>>> import numpy as np
>>> from numpy import linalg as LA
>>> np.set_printoptions(suppress=True, linewidth=120)
>>> rng = np.random.default_rng(63)
>>> A = np.array([[-1, 3, 1, -4, 3, -1, -4],
...     [3, -1, -3, -4, -4, 3, 5],
...     [0, -1, 0, -4, -5, 1, -2],
...     [4, 5, 3, -3, 5, 4, 4],
...     [1, -2, 5, -1, 0, -2, -1],
...     [4, -2, -4, 4, -1, 1, -5]]) * (rng.random((6, 7)) < 0.3)
>>> A
array([[ 0,  0,  1,  0,  3, -1,  0],
       [ 3,  0,  0,  0,  0,  3,  0],
       [ 0,  0,  0, -4,  0,  0,  0],
       [ 0,  5,  0, -3,  5,  0,  0],
       [ 0,  0,  0,  0,  0,  0,  0],
       [ 0, -2,  0,  0,  0,  0,  0]])
>>> # rows and columns are dependent
>>> np.allclose(A[:-1].T @ LA.lstsq(A[:-1].T, A[-1])[0], A[-1])
False
>>> np.abs(np.diag(LA.qr(A)[1])) > 1e-9
array([ True,  True,  True,  True,  True, False])
>>> LA.lstsq(A[:-1].T, A[-1])[2]
np.int32(4)
>>> np.unique(A.round(6), axis=0).shape
(6, 7)
>>> Uu, sig, vt = LA.svd(A, full_matrices=False)
>>> round(np.sqrt((sig ** 2).sum()), 2), np.round(LA.norm(A), 2)
(np.float64(10.39), np.float64(10.39))
>>> np.round(Uu.T @ A @ vt.T, 2) + 0
array([[8.21, 0.  , 0.  , 0.  , 0.  , 0.  ],
       [0.  , 4.35, 0.  , 0.  , 0.  , 0.  ],
       [0.  , 0.  , 3.8 , 0.  , 0.  , 0.  ],
       [0.  , 0.  , 0.  , 2.64, 0.  , 0.  ],
       [0.  , 0.  , 0.  , 0.  , 0.58, 0.  ],
       [0.  , 0.  , 0.  , 0.  , 0.  , 0.  ]])
>>> Uu, sig, vt = LA.svd(A)
>>> sig.round(2)
array([8.21, 4.35, 3.8 , 2.64, 0.58, 0.  ])
>>> np.argmax(sig[:-1] / (sig[1:] + 1e-6)) + 1
np.int64(5)
>>> A2 = Uu[:, :5] @ np.diag(sig[:5]) @ vt[:5]
>>> round(float(np.abs(A - A2).max()), 2)
0.0
>>> LA.matrix_rank(A, rtol=0.05)
np.int64(5)
>>> LA.matrix_rank(A2)
np.int64(5)
>>> A2.round(2) + 0
array([[ 0.,  0.,  1.,  0.,  3., -1.,  0.],
       [ 3.,  0.,  0.,  0.,  0.,  3.,  0.],
       [ 0.,  0.,  0., -4.,  0.,  0.,  0.],
       [ 0.,  5.,  0., -3.,  5.,  0.,  0.],
       [ 0.,  0.,  0.,  0.,  0.,  0.,  0.],
       [ 0., -2.,  0.,  0.,  0.,  0.,  0.]])
>>> np.round(LA.norm(A - A2) / LA.norm(A), 2)
np.float64(0.0)
>>> LA.matrix_rank(A, rtol=0.1)
np.int64(4)
>>> [round(float(x), 2) for x in LA.svd(A, compute_uv=False)[:3]]
[8.21, 4.35, 3.8]
>>> Uu, sig, vt = LA.svd(A)
>>> vecs = vt[:(sig > 1e-8).sum()]
>>> vec = A[1] + -1 * A[5] + rng.integers(2) * np.eye(7)[0]
>>> vec
array([4., 2., 0., 0., 0., 3., 0.])
>>> np.allclose(vecs.T @ vecs @ vec, vec)
False
>>> LA.matrix_rank(np.vstack([A, vec]))
np.int64(6)
>>> J = np.triu(rng.random((4, 4)) < 0.6, 1).astype(int)
>>> J = J + J.T
>>> J
array([[0, 0, 1, 1],
       [0, 0, 1, 1],
       [1, 1, 0, 1],
       [1, 1, 1, 0]])
>>> LA.matrix_rank(J, rtol=0.1)
np.int64(3)
>>> [round(float(x), 2) for x in LA.svd(J, compute_uv=False)[:3]]
[2.56, 1.56, 1.0]
>>> np.argsort(-LA.norm(J, axis=0).round(6), kind="stable")[:3]
array([2, 3, 0])
>>> feats = np.loadtxt("data.csv", delimiter=",")
>>> feats
array([[ 1.8, -0.8, -1.9, -0.7,  1.1,  1.4,  1.3,  1.3,  1.1,  2.4],
       [ 0.5, -0.8, -0.6, -3.6,  0.5, -1. ,  0.9, -0.7,  0.7,  0.2],
       [ 0.1, -0.7,  0.6,  0. , -0.2, -2. ,  1.9, -0.1,  0.6, -1.4],
       [-2.1,  1.6, -1.8,  0.1, -0.6,  0.9,  0.1,  0.5, -0.3, -0.4],
       [-0.5, -1. , -1.1, -0.1, -0.6,  0.2,  1.2, -0.7, -0.6,  0.3],
       [-0.2,  0.6,  1.8,  0.2, -0.9, -0.1,  0.4, -1.9,  0.1,  1.3],
       [-0.8,  0.2,  0.2,  1.9, -0.4, -0.7, -0.5,  0.5,  1.4,  1. ]])
>>> A2 = np.array([[-2, 0, 0],
...     [-2, 0, -2],
...     [-2, 1, 0],
...     [-1, 2, 0],
...     [-2, 1, -1],
...     [0, 2, -1],
...     [2, 0, -1],
...     [1, -2, 0],
...     [-2, 1, 2],
...     [-2, -1, 2]])
>>> np.round(np.einsum("ij->j", feats), 2)
array([-1.2, -0.9, -2.8, -2.2, -1.1, -1.3,  5.3, -1.1,  3. ,  3.4])
>>> LA.matrix_rank(feats @ A2)
np.int64(3)
>>> np.vstack([feats, A2.T]).shape
(10, 10)
>>> LA.matrix_rank(np.vstack([feats, A2.T]))
np.int64(10)
>>> np.round(np.einsum("ik,kj->ji", feats, A2), 2)
array([[-2.8,  3.7,  5.7,  7.8,  8.8, -6.7, -5.6],
       [-3.3, -7.4, -1.4, -1.3, -1. ,  3.7,  1.6],
       [ 4.8,  3. ,  0.1, -5. ,  0.6,  2.2,  6. ]])
>>> blk = np.stack([feats, 3 * feats, feats[::-1]])
>>> np.round(np.einsum("bij,cij->bc", blk, blk), 2)
array([[ 85.19, 255.57,  11.46],
       [255.57, 766.71,  34.38],
       [ 11.46,  34.38,  85.19]])
>>> np.round(LA.norm(blk, axis=(1, 2)), 2)
array([ 9.23, 27.69,  9.23])
>>> (blk @ feats.T).shape
(3, 7, 7)
>>> E = 3 * np.eye(5) + np.eye(5, k=1)
>>> E
array([[3., 1., 0., 0., 0.],
       [0., 3., 1., 0., 0.],
       [0., 0., 3., 1., 0.],
       [0., 0., 0., 3., 1.],
       [0., 0., 0., 0., 3.]])
>>> # triangular, det is the product of the diagonal
>>> def softmax(z):
...     e = np.exp(z - z.max(axis=-1, keepdims=True))
...     return e / e.sum(axis=-1, keepdims=True)
... 
>>> np.round(softmax(E[4] + 5), 2)
array([0.04, 0.04, 0.04, 0.04, 0.83])
>>> np.round(softmax(E[4]), 2)
array([0.04, 0.04, 0.04, 0.04, 0.83])
>>> att = E @ E.T / np.sqrt(5)
>>> softmax(att).round(6).argmax(axis=1)
array([0, 1, 2, 3, 4])
>>> A2 = LA.inv(E)
>>> np.round(LA.inv(A2), 2)
array([[3., 1., 0., 0., 0.],
       [0., 3., 1., 0., 0.],
       [0., 0., 3., 1., 0.],
       [0., 0., 0., 3., 1.],
       [0., 0., 0., 0., 3.]])
>>> np.round(LA.det(E) * LA.det(A2), 2)
np.float64(1.0)
>>> E @ A2
array([[1., 0., 0., 0., 0.],
       [0., 1., 0., 0., 0.],
       [0., 0., 1., 0., 0.],
       [0., 0., 0., 1., 0.],
       [0., 0., 0., 0., 1.]])
>>> round(LA.slogdet(E)[0], 2)
np.float64(1.0)
>>> vec = np.array([-3, 2, -3, -3, 2])
>>> a = np.maximum(E @ vec, 0)
>>> E.T @ a
array([ 0.,  9.,  3.,  0., 18.])
>>> np.maximum(E @ vec, 0) - np.maximum(-E @ vec, 0)
array([ -7.,   3., -12.,  -7.,   6.])
>>> E * (a > 1e-9)[:, None]
array([[0., 0., 0., 0., 0.],
       [0., 3., 1., 0., 0.],
       [0., 0., 0., 0., 0.],
       [0., 0., 0., 0., 0.],
       [0., 0., 0., 0., 3.]])
>>> np.maximum(E @ (3 * vec), 0)
array([ 0.,  9.,  0.,  0., 18.])
>>> np.round(np.tanh(E @ vec), 2)
array([-1.,  1., -1., -1.,  1.])
>>> M = np.array([[4, 1, 2, 6, -3, -4, 2],
...     [1, -2, -2, 4, 2, -3, -3],
...     [2, -2, 0, -2, 0, -6, -2],
...     [6, 4, -2, -4, 2, 2, -2],
...     [-3, 2, 0, 2, 2, 2, -4],
...     [-4, -3, -6, 2, 2, -4, -1],
...     [2, -3, -2, -2, -4, -1, 2]])
>>> M
array([[ 4,  1,  2,  6, -3, -4,  2],
       [ 1, -2, -2,  4,  2, -3, -3],
       [ 2, -2,  0, -2,  0, -6, -2],
       [ 6,  4, -2, -4,  2,  2, -2],
       [-3,  2,  0,  2,  2,  2, -4],
       [-4, -3, -6,  2,  2, -4, -1],
       [ 2, -3, -2, -2, -4, -1,  2]])
>>> # symmetric, so the eigenvalues are real
>>> Q, Rm = LA.qr(M)
>>> Q.shape, Rm.shape
((7, 7), (7, 7))
>>> np.allclose(Rm.T @ Rm, M.T @ M)
True
>>> np.round(np.abs(np.diag(Rm)), 2)
array([9.27, 6.43, 6.44, 8.8 , 4.3 , 4.69, 3.41])
>>> round(float(abs(Rm[0, 0])), 2), round(LA.norm(M[:, 0]), 2)
(9.27, np.float64(9.27))
>>> lab = rng.permutation(7)
>>> lab
array([5, 0, 3, 1, 4, 6, 2])
>>> A2 = M[lab][:, lab]
>>> np.allclose(A2, M)
False
>>> A2
array([[-4, -4,  2, -3,  2, -1, -6],
       [-4,  4,  6,  1, -3,  2,  2],
       [ 2,  6, -4,  4,  2, -2, -2],
       [-3,  1,  4, -2,  2, -3, -2],
       [ 2, -3,  2,  2,  2, -4,  0],
       [-1,  2, -2, -3, -4,  2, -2],
       [-6,  2, -2, -2,  0, -2,  0]])
>>> np.round(LA.det(A2), 2), round(float(LA.det(M[lab])), 2)
(np.float64(232512.0), -232512.0)
>>> np.round(np.sort(np.abs(LA.eigvals(A2))), 2)
array([ 1.97,  2.66,  4.74,  8.19,  8.92, 10.64, 12.02])
>>> arr = np.load("case18.npy")
>>> arr
array([[ -4.98,  -0.03,   1.89,  -0.02,  -0.18,   0.  ],
       [  6.02,  -0.03,  -0.08,   0.09,  -0.33,   0.  ],
       [-14.23,   0.02,  -0.68,   0.03,   0.05,   0.  ],
       [ -2.8 ,   0.02,   0.74,   0.1 ,   0.53,   0.  ],
       [  4.1 ,  -0.01,  -2.79,   0.08,   0.26,   0.  ],
       [ 11.26,   0.  ,   3.45,  -0.09,   0.1 ,   0.  ],
       [ -7.49,   0.01,   5.09,  -0.22,  -0.55,   0.  ],
       [  0.82,   0.01,   0.21,   0.02,  -0.35,   0.  ],
       [-14.76,   0.02,   1.99,   0.02,  -0.14,   0.  ],
       [ -8.61,   0.01,  -1.67,  -0.08,  -0.08,   0.  ],
       [-13.5 ,   0.01,   0.82,  -0.01,  -0.07,   0.  ],
       [  0.12,   0.  ,   1.19,  -0.1 ,   0.32,  -0.01],
       [ 14.4 ,   0.  ,   1.68,  -0.02,   0.46,   0.  ],
       [  5.  ,  -0.01,   1.7 ,  -0.05,  -0.34,   0.  ],
       [  7.31,   0.03,   1.18,   0.02,   0.31,   0.  ],
       [ -1.66,   0.02,   2.25,   0.  ,   0.08,   0.  ],
       [  2.38,   0.  ,  -2.26,   0.02,  -0.77,   0.  ],
       [ 17.03,   0.02,   0.41,  -0.06,   0.42,   0.  ],
       [  2.24,  -0.02,   3.  ,   0.05,  -0.39,   0.01],
       [  3.87,   0.01,  -2.1 ,  -0.11,   0.61,   0.  ],
       [ 11.31,  -0.02,   1.58,  -0.02,   0.15,   0.  ]])
>>> Xc = arr - arr.mean(axis=0)
>>> vecs = LA.svd(Xc)[2][:2]
>>> A2 = Xc - Xc @ vecs.T @ vecs
>>> np.round(np.cov(Xc @ vecs.T, rowvar=False), 2) + 0
array([[83.17,  0.  ],
       [ 0.  ,  3.89]])
>>> np.round((Xc @ vecs.T).std(axis=0), 2)
array([8.9 , 1.92])
